$ ipython --no-banner

In [1]: import numpy as np

In [2]: np.set_printoptions(precision=2, suppress=True, linewidth=100)

In [3]: A = np.load("case17.npy")

In [4]: print(A)
[[ 4.15 -1.54 -2.34]
 [-0.33 -4.97  0.46]
 [ 4.6  -0.88 -1.76]
 [-1.81  2.88  3.67]
 [-0.12  4.06 -2.92]
 [ 2.12  1.13 -4.38]
 [-3.45  2.85 -2.23]
 [-4.27  0.62  2.52]
 [-1.55  1.07 -4.63]
 [ 3.27 -3.57 -1.26]
 [-3.83  2.8  -1.57]
 [ 4.23 -2.18  1.54]
 [ 1.14  1.57  4.61]
 [ 4.93 -0.8   0.17]
 [ 1.49  4.66 -1.04]
 [ 2.84  1.89  3.65]
 [ 0.09 -4.33 -2.51]
 [ 3.58  3.44 -0.62]
 [ 2.78 -4.05 -0.92]
 [ 1.86  0.97 -4.54]
 [ 0.   -4.35 -2.46]
 [-3.22  1.68 -3.43]
 [-1.05 -3.09 -3.79]
 [ 0.42  3.83 -3.18]
 [ 2.23 -0.61  4.44]
 [ 4.25 -2.39 -1.1 ]
 [ 2.33  4.25  1.22]]

In [5]: Xs = A - A.mean(axis=1)
ValueError: operands could not be broadcast together with shapes (27,3) (27,) 


In [6]: Xs = A - A.mean(axis=0)

In [7]: Uu, sv, Vt = np.linalg.svd(Xs, full_matrices=False)

In [8]: print(np.searchsorted(np.cumsum(sv ** 2) / (sv ** 2).sum(), 0.9) + 1)
3

In [9]: print(sv)
[16.46 14.62 12.03]

In [10]: print(np.abs(Vt[-1]))
[0.73 0.5  0.46]

In [11]: print(Vt[0] * np.sign(Vt[0, np.abs(Vt[0]).argmax()]))
[-0.58  0.82 -0.03]

In [12]: rng = np.random.default_rng(372)

In [13]: labels = rng.permutation(3)

In [14]: out = A[:, labels] * rng.choice([-1, 1], 3)

In [15]: print(out)
[[-1.54  4.15 -2.34]
 [-4.97 -0.33  0.46]
 [-0.88  4.6  -1.76]
 [ 2.88 -1.81  3.67]
 [ 4.06 -0.12 -2.92]
 [ 1.13  2.12 -4.38]
 [ 2.85 -3.45 -2.23]
 [ 0.62 -4.27  2.52]
 [ 1.07 -1.55 -4.63]
 [-3.57  3.27 -1.26]
 [ 2.8  -3.83 -1.57]
 [-2.18  4.23  1.54]
 [ 1.57  1.14  4.61]
 [-0.8   4.93  0.17]
 [ 4.66  1.49 -1.04]
 [ 1.89  2.84  3.65]
 [-4.33  0.09 -2.51]
 [ 3.44  3.58 -0.62]
 [-4.05  2.78 -0.92]
 [ 0.97  1.86 -4.54]
 [-4.35  0.   -2.46]
 [ 1.68 -3.22 -3.43]
 [-3.09 -1.05 -3.79]
 [ 3.83  0.42 -3.18]
 [-0.61  2.23  4.44]
 [-2.39  4.25 -1.1 ]
 [ 4.25  2.33  1.22]]

In [16]: Uu, _, Vt = np.linalg.svd(A.T @ out)

In [17]: print(np.round(np.linalg.lstsq(A, out)[0], 2) + 0)
[[0. 1. 0.]
 [1. 0. 0.]
 [0. 0. 1.]]

In [18]: print(np.round(Uu @ Vt, 2) + 0)
[[0. 1. 0.]
 [1. 0. 0.]
 [0. 0. 1.]]

In [19]: T = np.stack([A, 4 * A, A[::-1]])

In [20]: print(np.linalg.matrix_rank(T.reshape(3, -1)))
2

In [21]: print((T @ A.T).shape)
(3, 27, 27)

In [22]: print(T.shape)
(3, 27, 3)

In [23]: out = A / np.linalg.norm(A, axis=1, keepdims=True)

In [24]: C2 = out @ out.T

In [25]: print(round(float(np.degrees(np.arccos(np.clip(C2[15, 13], -1, 1)))), 2))
58.33

In [26]: print((C2 - 2 * np.eye(27)).round(6).argmax(axis=1))
[ 2 20  0 12 23 19 10  3 21 18  6 13 15  2 26 12 20 26  9  5 16  6 20  4 12  0 17]

In [27]: print(np.linalg.norm(out, axis=1))
[1. 1. 1. 1. 1. 1. 1. 1. 1. 1. 1. 1. 1. 1. 1. 1. 1. 1. 1. 1. 1. 1. 1. 1. 1. 1. 1.]

In [28]: print(np.argwhere(np.triu(np.abs(C2) > 0.95, 1)))
[[ 0  2]
 [ 0  7]
 [ 0 25]
 [ 1 14]
 [ 2  7]
 [ 4 23]
 [ 5 19]
 [ 6 10]
 [ 6 11]
 [ 8 24]
 [ 9 18]
 [ 9 25]
 [10 11]
 [16 20]]

In [29]: hat = A @ np.linalg.solve(A.T @ A, A.T)

In [30]: print(np.diag(hat))
[0.1  0.12 0.11 0.1  0.12 0.12 0.1  0.11 0.11 0.09 0.1  0.1  0.11 0.11 0.13 0.12 0.11 0.14 0.09
 0.12 0.11 0.11 0.11 0.12 0.11 0.1  0.13]

In [31]: print(np.round(np.linalg.eigvalsh(hat), 2) + 0)
[0. 0. 0. 0. 0. 0. 0. 0. 0. 0. 0. 0. 0. 0. 0. 0. 0. 0. 0. 0. 0. 0. 0. 0. 1. 1. 1.]

In [32]: print(round(float(np.trace(hat)), 2))
3.0

In [33]: mat = np.loadtxt("w.csv", delimiter=",")

In [34]: print(mat)
[[0. 0. 0.]
 [0. 2. 0.]
 [0. 0. 5.]]

In [35]: rank = np.linalg.matrix_rank(mat)

In [36]: print(rank)
2

In [37]: N = np.linalg.svd(mat)[2][rank:].T

In [38]: print(np.linalg.matrix_rank(mat.T @ mat), np.linalg.matrix_rank(mat @ mat.T))
2 2

In [39]: print(N.shape)
(3, 1)

In [40]: print(N @ N.T)
[[1. 0. 0.]
 [0. 0. 0.]
 [0. 0. 0.]]

In [41]: data = np.array([[0, 1, 0], [1, 0, 1], [0, 1, 0]])

In [42]: Uu, sv, Vt = np.linalg.svd(data, full_matrices=False)

In [43]: print(np.cumsum(sv ** 2) / np.sum(sv ** 2))
[0.5 1.  1. ]

In [44]: print(Uu.shape, sv.shape, Vt.shape)
(3, 3) (3,) (3, 3)

In [45]: evals, V = np.linalg.eigh(data)

In [46]: print(np.round(V @ np.diag(evals) @ V.T, 2) + 0)
[[0. 1. 0.]
 [1. 0. 1.]
 [0. 1. 0.]]

In [47]: print(np.abs(V[:, -1]))
[0.5  0.71 0.5 ]

In [48]: print(np.linalg.eigvalsh(data + 2 * np.eye(3)))
[0.59 2.   3.41]

In [49]: f = np.array([4, -2, 5])

In [50]: print(np.array([np.convolve(row, f, "same") for row in data]))
[[ 4 -2  5]
 [-2  9 -2]
 [ 4 -2  5]]

In [51]: print(np.correlate(data[0], data[1], "full"))
[0 1 0 1 0]

In [52]: J = np.loadtxt("mat.csv", delimiter=",")

In [53]: print(J)
[[-0.59  0.78 -0.21]
 [-0.35 -0.27  0.16]
 [ 0.18 -0.14 -0.95]
 [ 0.71  0.55  0.14]]

In [54]: # keeps lengths

In [55]: out = np.array([[1, 1, 2], [0, -2, -1]])

In [56]: C = np.kron(out, J)

In [57]: print(C.shape)
(8, 9)

In [58]: print(np.linalg.matrix_rank(C))
6

In [59]: out = np.c_[J[:, :1] @ np.array([[-3]]), np.array([1, 2, -3, 1])]

In [60]: print(out)
[[ 1.76  1.  ]
 [ 1.06  2.  ]
 [-0.53 -3.  ]
 [-2.12  1.  ]]

In [61]: print(np.round(np.linalg.lstsq(J, out[:, 0])[0], 2) + 0)
[-3.  0.  0.]

In [62]: x = np.array([1, 3])

In [63]: y = out @ x

In [64]: print(np.linalg.lstsq(out, y)[0])
[1. 3.]

In [65]: np.linalg.solve(out, y)
LinAlgError: Last 2 dimensions of the array must be square


In [66]: y = y + 0.02 * rng.normal(size=4)

In [67]: print(y)
[ 4.77  7.07 -9.5   0.88]

In [68]: beta, *_ = np.linalg.lstsq(out, y)

In [69]: print([round(float(np.linalg.norm(np.linalg.solve(out.T @ out + lam * np.eye(2), out.T @ y))), 2) for lam in (0, 1, 10, 100)])
[3.16, 2.98, 1.96, 0.45]

In [70]: print(beta)
[1. 3.]

In [71]: x = np.array([-1, -2, -1])

In [72]: y = J @ x

In [73]: beta, lr = np.zeros(3), 1 / np.linalg.norm(J, 2) ** 2

In [74]: for i in range(40):
    ...:     beta -= lr * J.T @ (J @ beta - y)
    ...:     if i % 10 == 0: print(i, round(np.linalg.norm(J @ beta - y), 2))
    ...: 
0 0.0
10 0.0
20 0.0
30 0.0

In [75]: print(round(float(np.linalg.cond(J)), 2))
1.0

In [76]: print(beta)
[-1. -2. -1.]

In [77]: K = np.load("test4.npy")

In [78]: print(K)
[[-0.44  0.27  0.64 -0.58]
 [-0.22 -0.68 -0.39 -0.58]
 [ 0.    0.69 -0.63 -0.37]
 [-0.87  0.04 -0.22  0.43]]

In [79]: x = np.array([0, 1, 1, 0])

In [80]: print(K @ np.ones(4))
[-0.11 -1.87 -0.31 -0.62]

In [81]: print(K * x)
[[-0.    0.27  0.64 -0.  ]
 [-0.   -0.68 -0.39 -0.  ]
 [ 0.    0.69 -0.63 -0.  ]
 [-0.    0.04 -0.22  0.  ]]

In [82]: print((K @ x).argmax())
0

In [83]: print(np.linalg.norm(K @ x) <= np.linalg.norm(K, 2) * np.linalg.norm(x) + 1e-9)
True

In [84]: print(np.einsum("ij,j->i", K, x))
[ 0.9  -1.07  0.06 -0.18]

In [85]: x = np.array([0, 3, -3, 3])

In [86]: print(round(float(np.linalg.det(K)), 2))
-1.0

In [87]: print(round(float(np.linalg.norm(x)), 2), round(np.linalg.norm(K @ x), 2))
5.2 5.2

In [88]: print([p for p in range(1, 25) if np.allclose(np.linalg.matrix_power(K, p), np.eye(4))])
[]

In [89]: print(np.abs(np.linalg.eigvals(K)))
[1. 1. 1. 1.]

In [90]: print(round(float(np.einsum("ii->", K)), 2))
-1.3

In [91]: print(np.linalg.eigvals(K))
[ 1.  +0.j   -1.  +0.j   -0.65+0.76j -0.65-0.76j]

In [92]: print(np.round(np.poly(K), 2) + 0)
[ 1.   1.3  0.  -1.3 -1. ]

In [93]: print(round(float(np.linalg.det(K[::-1])), 2))
-1.0

In [94]: theta = rng.uniform(0, 2 * np.pi, 15)

In [95]: Q, _ = np.linalg.qr(np.array([[0.9, 0.2], [-1.2, -1.3], [-0.7, 1.2]]))

In [96]: X = 20 * np.c_[np.cos(theta), np.sin(theta)] @ Q.T

In [97]: print(X)
[[ -8.97  17.86  -0.76]
 [-10.84  11.62  12.14]
 [ -5.66  17.27  -8.36]
 [  7.37 -17.93   4.9 ]
 [ 10.91 -14.12  -9.03]
 [ 10.91 -12.5  -11.16]
 [-10.92  13.98   9.25]
 [ 10.69 -10.5  -13.24]
 [ -7.91   1.26  18.33]
 [ -3.24  -7.64  18.2 ]
 [-10.67  15.64   6.44]
 [  2.91 -15.23  12.63]
 [  2.76   8.37 -17.95]
 [-10.88  12.03  11.71]
 [  3.01   7.99 -18.09]]

In [98]: Uu, sv, Vt = np.linalg.svd(X)

In [99]: V = Vt[:(sv > 1e-8).sum()]

In [100]: x = X[12] + 5 * X[7] + rng.integers(2) * np.eye(3)[2]

In [101]: print(x)
[ 56.22 -44.13 -84.18]

In [102]: print(np.linalg.matrix_rank(np.vstack([X, x])))
2

In [103]: print(round(np.linalg.norm(x - V.T @ V @ x), 2))
0.0

In [104]: print(np.allclose(V.T @ V @ x, x))
True

In [105]: print(np.linalg.cond(X) > 100)
True

In [106]: print(np.linalg.matrix_rank(X, rtol=0.1))
2

In [107]: print([round(float(x), 2) for x in np.linalg.svd(X, compute_uv=False)[:3]])
[60.33, 48.58, 0.0]

In [108]: print(np.round(np.linalg.norm(X, 2) / np.linalg.norm(X), 2))
0.78
